>>> import numpy as np
>>> from numpy import linalg as LA
>>> np.set_printoptions(precision=3, suppress=True, linewidth=120, legacy="1.25")
>>> J = np.load("x.npy")
>>> print(J)
[[-0.8  1.2 -1.2  0.8  1.5  1.  -0.3  0.  -1.9]
 [-0.9  0.   0.9 -1.6 -3.6  0.6 -0.9 -0.1 -0.6]
 [ 0.9  0.3  0.4 -0.4 -1.8 -0.5  1.5 -0.2 -0.1]
 [-1.2 -2.2  1.8  2.   0.3  2.  -3.4  0.   0.6]
 [ 0.5  0.7 -0.1 -0.5 -2.7 -0.3 -1.9 -0.1  0.6]
 [ 0.8  0.9 -0.2  1.9  3.3  1.5  0.   0.1  0.3]]
>>> t3 = np.stack([J, 3 * J, J[::-1]])
>>> print(LA.matrix_rank(t3.reshape(3, -1)))
2
>>> print((t3 @ J.T).shape)
(3, 6, 6)
>>> print(t3.shape)
(3, 6, 9)
>>> print(LA.norm(t3, axis=(1, 2)))
[ 9.85  29.551  9.85 ]
>>> E = np.load("a.npy")
>>> print(E)
[[-0.3  1.2  1.6  0.7  0.2 -0.7 -0.6  0.6  1.   1.7  0.  -1.3 -0.1]
 [-0.5  2.5  1.  -0.3 -1.7 -1.7 -0.5  4.5 -0.6 -2.3  0.  -0.5 -1.3]
 [ 1.6 -0.9  0.3 -2.   1.6  0.2  0.6  3.6  0.3 -0.6 -0.3 -0.3 -0.5]
 [-0.7 -0.2 -1.3  1.   0.4  0.5  0.8 -2.7 -1.2  1.4 -0.7  0.9 -1.9]
 [ 1.7  0.5  1.6 -0.2  0.5 -0.7  0.3  2.1  2.8  0.5  0.  -1.4  0.9]]
>>> print(np.count_nonzero(J))
50
>>> print(np.diff(J, axis=0))
[[-0.1 -1.2  2.1 -2.4 -5.1 -0.4 -0.6 -0.1  1.3]
 [ 1.8  0.3 -0.5  1.2  1.8 -1.1  2.4 -0.1  0.5]
 [-2.1 -2.5  1.4  2.4  2.1  2.5 -4.9  0.2  0.7]
 [ 1.7  2.9 -1.9 -2.5 -3.  -2.3  1.5 -0.1  0. ]
 [ 0.3  0.2 -0.1  2.4  6.   1.8  1.9  0.2 -0.3]]
>>> print(np.abs(J).max())
3.6
>>> print(J - J[0])
[[ 0.   0.   0.   0.   0.   0.   0.   0.   0. ]
 [-0.1 -1.2  2.1 -2.4 -5.1 -0.4 -0.6 -0.1  1.3]
 [ 1.7 -0.9  1.6 -1.2 -3.3 -1.5  1.8 -0.2  1.8]
 [-0.4 -3.4  3.   1.2 -1.2  1.  -3.1  0.   2.5]
 [ 1.3 -0.5  1.1 -1.3 -4.2 -1.3 -1.6 -0.1  2.5]
 [ 1.6 -0.3  1.   1.1  1.8  0.5  0.3  0.1  2.2]]
>>> print(J.sum(axis=0))
[-0.7  0.9  1.6  2.2 -3.   4.3 -5.  -0.3 -1.1]
>>> print(J.sum(axis=1))
[ 0.3 -6.2  0.1 -0.1 -3.8  8.6]
>>> print(LA.matrix_rank(J))
6
>>> other = E / np.sqrt((E ** 2).mean(axis=1, keepdims=True))
>>> print(LA.norm(other, axis=1))
[3.606 3.606 3.606 3.606 3.606]
>>> G = E.T @ E
>>> print(np.diag(G))
[ 6.28  8.79  7.9   5.62  5.9   4.16  1.7  45.27 10.73 10.75  0.58  4.8   6.37]
>>> print(np.round(LA.eigvalsh(G)[::-1], 3) + 0)
[67.918 24.629 17.536  7.133  1.634  0.     0.     0.     0.     0.     0.     0.     0.   ]
>>> print(LA.matrix_rank(G))
5
>>> print(round(float(np.trace(G)), 3), np.round((E ** 2).sum(), 3))
118.85 118.85
>>> f = np.array([7, 2, 7])
>>> rng = np.random.default_rng(510020)
>>> A = np.outer(rng.normal(size=11), f) + 0.02 * rng.normal(size=(11, 3))
>>> print(A)
[[-4.922 -1.417 -4.947]
 [14.001  3.966 13.998]
 [-0.346 -0.055 -0.385]
 [ 0.84   0.229  0.793]
 [-1.241 -0.378 -1.289]
 [-4.488 -1.316 -4.519]
 [ 8.305  2.382  8.267]
 [10.48   2.962 10.473]
 [-5.612 -1.655 -5.632]
 [-3.304 -0.929 -3.27 ]
 [ 1.627  0.471  1.631]]
>>> vec = np.array([4, 4, 5])
>>> target = A @ vec
>>> print(LA.solve(A.T @ A, A.T @ target))
[4. 4. 5.]
>>> target = target + 0.02 * rng.normal(size=11)
>>> print(target)
[-50.1   141.866  -3.547   8.239 -12.915 -45.794  84.096 106.042 -57.255 -33.304  16.544]
>>> c, *_ = LA.lstsq(A, target)
>>> print(np.round(LA.norm(target - A @ c), 3))
0.091
>>> print(c.round())
[4. 4. 5.]
>>> print(c)
[3.956 4.274 4.965]
>>> print(np.round(A.T @ (target - A @ c), 3) + 0)
[0. 0. 0.]
>>> left, s, Vh = LA.svd(A)
>>> print(np.argmax(s[:-1] / (s[1:] + 1e-6)) + 1)
1
>>> print(s)
[31.16   0.091  0.072]
>>> other = left[:, :1] @ np.diag(s[:1]) @ Vh[:1]
>>> print(np.round(LA.norm(A - other) / LA.norm(A), 3))
0.004
>>> print(round(float(LA.norm(A - other, 2)), 3), round(float(s[1]), 3))
0.091 0.091
>>> print(LA.matrix_rank(other))
1
>>> print(np.round(np.abs(A - other).max(), 3))
0.05
